$ python3 -q
>>> import numpy as np
>>> import numpy.linalg as la
>>> np.set_printoptions(precision=4, suppress=True, linewidth=100, legacy="1.25")
>>> A = np.loadtxt("run11.csv", delimiter=",")
>>> A
array([[ 0.,  0., -1., -2.,  1.,  0.,  1.],
       [-1.,  0.,  3.,  0.,  3., -3.,  3.],
       [-1., -3.,  0.,  1.,  1.,  1.,  2.],
       [-2.,  0., -1.,  3., -3.,  3., -1.],
       [ 1., -2., -2., -1.,  3.,  2., -1.],
       [-2., -3., -3., -1., -3.,  3., -3.],
       [-2.,  3.,  0.,  1.,  3.,  3., -2.]])
>>> np.allclose(A, A.T)
False
>>> np.allclose(A @ A.T, A.T @ A)
False
>>> A.inv()
Traceback (most recent call last):
  File "<python-input-7>", line 1, in <module>
    A.inv()
    ^^^^^
AttributeError: 'numpy.ndarray' object has no attribute 'inv'
>>> la.matrix_power(A, 3)
array([[  31.,  -25.,   -1.,  -41.,   67.,  -26.,   24.],
       [ -22.,  -82.,  -84.,   -5.,   64.,  119.,  -57.],
       [ -12.,  -70.,  -53.,  -26., -177.,   -4.,  -58.],
       [ -42.,   21.,   34.,   67., -214.,  -37.,   -9.],
       [  59.,  -13.,  -43.,  -92.,  -86.,  -53.,  -39.],
       [  22.,   64.,   76.,   -9., -151., -148.,   62.],
       [  24.,    4.,  -63.,   -3.,  -90.,   54.,  -79.]])
>>> other = np.array([[2, 2], [0, 0], [3, 3], [0, 3], [1, 1], [3, 1], [1, 1]])
>>> np.einsum("ij->j", A)
array([-7., -5., -4.,  1.,  5.,  9., -1.])
>>> np.einsum("ik,kj->ji", A, other)
array([[ -1.,   4.,   4.,  -2.,   4., -10.,   6.],
       [ -7.,  10.,   5.,   1.,  -3., -19.,   3.]])
>>> np.einsum("ik,kj->ij", A, other)
array([[ -1.,  -7.],
       [  4.,  10.],
       [  4.,   5.],
       [ -2.,   1.],
       [  4.,  -3.],
       [-10., -19.],
       [  6.,   3.]])
>>> cent = np.array([[2, -2, -4], [3, 4, -3], [4, 3, -4]])
>>> mat = np.repeat(cent, 29 // 3, axis=0)
>>> rng = np.random.default_rng(31)
>>> mat = mat + 0.05 * rng.normal(size=mat.shape)
>>> mat
array([[ 1.9802, -1.9868, -3.9696],
       [ 1.9514, -1.9616, -3.9872],
       [ 2.0391, -1.9864, -3.9419],
       [ 1.9531, -1.9112, -3.9399],
       [ 1.97  , -1.967 , -3.9778],
       [ 1.9127, -1.9702, -4.0293],
       [ 1.9875, -2.0301, -4.0214],
       [ 2.0036, -1.9952, -4.078 ],
       [ 1.9866, -2.0672, -4.0635],
       [ 2.9827,  4.0428, -2.9685],
       [ 2.9698,  3.9645, -3.0414],
       [ 3.0071,  4.0468, -2.9991],
       [ 3.0346,  4.0158, -2.9248],
       [ 2.8997,  3.8934, -3.0099],
       [ 3.0318,  3.9795, -2.9787],
       [ 2.9413,  3.937 , -3.0358],
       [ 3.0421,  4.0348, -3.0357],
       [ 3.0091,  3.9676, -2.999 ],
       [ 3.9443,  2.9977, -4.0368],
       [ 3.9978,  2.9674, -4.0411],
       [ 4.0057,  2.9831, -3.9989],
       [ 3.979 ,  3.0307, -4.0408],
       [ 4.0384,  3.0666, -4.0134],
       [ 4.0873,  3.1015, -3.9778],
       [ 3.9321,  2.9192, -4.0088],
       [ 4.0888,  3.0287, -3.9621],
       [ 3.9875,  2.9628, -3.9814]])
>>> Xs = mat - mat.mean(axis=0)
>>> Uu, s, Vh = la.svd(Xs, full_matrices=False)
>>> print(la.matrix_rank(Xs))
3
>>> print(np.abs(Vh[0]).argmax())
1
>>> (np.sign(Uu[:, 0]) == np.sign(Uu[0, 0])).astype(int)
array([1, 1, 1, 1, 1, 1, 1, 1, 1, 0, 0, 0, 0, 0, 0, 0, 0, 0, 0, 0, 0, 0, 0, 0, 0, 0, 0])
>>> print(s ** 2 / (s ** 2).sum())
[0.9481 0.0517 0.0002]
>>> np.abs(Vh[-1])
array([0.5648, 0.229 , 0.7928])
>>> print(Vh[0] * np.sign(Vh[0, np.abs(Vh[0]).argmax()]))
[0.2445 0.964  0.1044]
>>> x = np.array([-1, 1, -4, -1, 2, -3, 4])
>>> rhs = A @ x
>>> b, lr = np.zeros(7), 1 / la.norm(A, 2) ** 2
>>> for i in range(50):
...     b -= lr * A.T @ (A @ b - rhs)
...     if i % 10 == 0: print(i, round(la.norm(A @ b - rhs), 4))
... 
0 10.268
10 5.1803
20 3.9002
30 2.9992
40 2.3582
>>> b
array([-0.0288,  0.3804, -0.7021, -2.3262,  1.4543, -0.9239,  3.6073])
